In [1]: import numpy as np

In [2]: np.set_printoptions(precision=3, suppress=True, linewidth=100)

In [3]: M = np.load("arr.npy")

In [4]: M
Out[4]: 
array([[1.   , 0.9  , 0.81 , 0.729, 0.656, 0.59 ],
       [0.9  , 1.   , 0.9  , 0.81 , 0.729, 0.656],
       [0.81 , 0.9  , 1.   , 0.9  , 0.81 , 0.729],
       [0.729, 0.81 , 0.9  , 1.   , 0.9  , 0.81 ],
       [0.656, 0.729, 0.81 , 0.9  , 1.   , 0.9  ],
       [0.59 , 0.656, 0.729, 0.81 , 0.9  , 1.   ]])

In [5]: r0 = np.array([0, 0, 1, 0, 0, 1])

In [6]: Y = M + np.outer(r0, np.eye(6)[1])

In [7]: np.linalg.matrix_rank(Y - M)
Out[7]: np.int64(1)

In [8]: round(np.linalg.det(Y) / np.linalg.det(M), 3), round(1 + np.linalg.solve(M, r0)[1], 3)
Out[8]: (np.float64(-3.742), np.float64(-3.742))

In [9]: Y = M / np.sqrt((M ** 2).mean(axis=1, keepdims=True))

In [10]: np.linalg.matrix_rank(M - M.mean(axis=1, keepdims=True))
Out[10]: np.int64(5)

In [11]: np.linalg.norm(Y, axis=1)
Out[11]: array([2.449, 2.449, 2.449, 2.449, 2.449, 2.449])

In [12]: vec = np.array([0, 2, -1, -1, 0, -2])

In [13]: target = M @ vec

In [14]: target
Out[14]: array([-0.919, -1.022, -1.558, -1.9  , -2.052, -2.227])

In [15]: np.round(np.linalg.solve(M, 3 * target), 3) + 0
Out[15]: array([ 0.,  6., -3., -3.,  0., -6.])

In [16]: np.round(np.linalg.solve(M, M[:, 5]), 3) + 0
Out[16]: array([0., 0., 0., 0., 0., 1.])

In [17]: np.round(np.linalg.solve(M.T, M[2]), 3) + 0
Out[17]: array([0., 0., 1., 0., 0., 0.])

In [18]: np.round(np.linalg.solve(M, target), 3) + 0
Out[18]: array([ 0.,  2., -1., -1.,  0., -2.])

In [19]: vec = np.ones(6)

In [20]: for _ in range(6):
    ...:     vec = M @ vec
    ...:     vec /= np.linalg.norm(vec)
    ...:     print(round(vec @ M @ vec, 3))
    ...: 
4.951
4.951
4.951
4.951
4.951
4.951

In [21]: vec
Out[21]: array([0.386, 0.412, 0.426, 0.426, 0.412, 0.386])

In [22]: W2 = np.array([[2, 2, -2, -1, 3],
    ...:     [0, 2, -1, 2, 0],
    ...:     [2, -3, -2, 0, 1],
    ...:     [-3, 1, -2, -3, -3],
    ...:     [2, -3, 0, 1, 2]])

In [23]: rng = np.random.default_rng(7165)

In [24]: feats = (rng.random((27, 5)) < 0.25) @ W2

In [25]: feats
Out[25]: 
array([[ 2,  2, -2, -1,  3],
       [ 0,  2, -1,  2,  0],
       [ 0,  0,  0,  0,  0],
       [ 0,  2, -1,  2,  0],
       [ 0,  0,  0,  0,  0],
       [ 0,  0,  0,  0,  0],
       [-3,  1, -2, -3, -3],
       [-3,  1, -2, -3, -3],
       [ 0,  0,  0,  0,  0],
       [ 0,  0,  0,  0,  0],
       [ 0,  0,  0,  0,  0],
       [ 4, -1, -4, -1,  4],
       [-1, -2, -2, -2, -1],
       [ 0,  0,  0,  0,  0],
       [-1,  3, -4, -4,  0],
       [ 4, -6, -2,  1,  3],
       [ 2,  2, -2, -1,  3],
       [ 0,  0,  0,  0,  0],
       [ 1, -3, -5,  0,  0],
       [ 2,  2, -2, -1,  3],
       [ 2,  2, -2, -1,  3],
       [ 2,  2, -2, -1,  3],
       [ 0,  0,  0,  0,  0],
       [ 2, -3, -2,  0,  1],
       [ 0,  2, -1,  2,  0],
       [ 2,  2, -2, -1,  3],
       [-1, -2, -4, -3, -2]])

In [26]: proj = feats @ np.linalg.solve(feats.T @ feats, feats.T)

In [27]: np.allclose(proj @ proj, proj)
Out[27]: True

In [28]: d = np.linalg.norm(feats[:, None] - feats[None], axis=-1)

In [29]: np.unravel_index(d.round(6).argmax(), d.shape)
Out[29]: (np.int64(6), np.int64(15))

In [30]: np.flatnonzero(d[15] < d.mean() / 2)
Out[30]: array([15])

In [31]: cen = (feats - feats.mean(axis=0)) / feats.std(axis=0)

In [32]: np.argwhere(np.abs(cen) > 2)
Out[32]: 
array([[ 6,  0],
       [ 7,  0],
       [11,  0],
       [14,  3],
       [15,  0],
       [15,  1],
       [18,  2]])

In [33]: c = np.linalg.lstsq(np.delete(cen, 2, axis=1), cen[:, 2])[0]

In [34]: np.abs(c).argmax()
Out[34]: np.int64(0)

In [35]: round(1 - np.var(cen[:, 2] - np.delete(cen, 2, axis=1) @ c), 3)
Out[35]: np.float64(0.654)

In [36]: c
Out[36]: array([-4.418, -1.025,  1.044,  3.837])
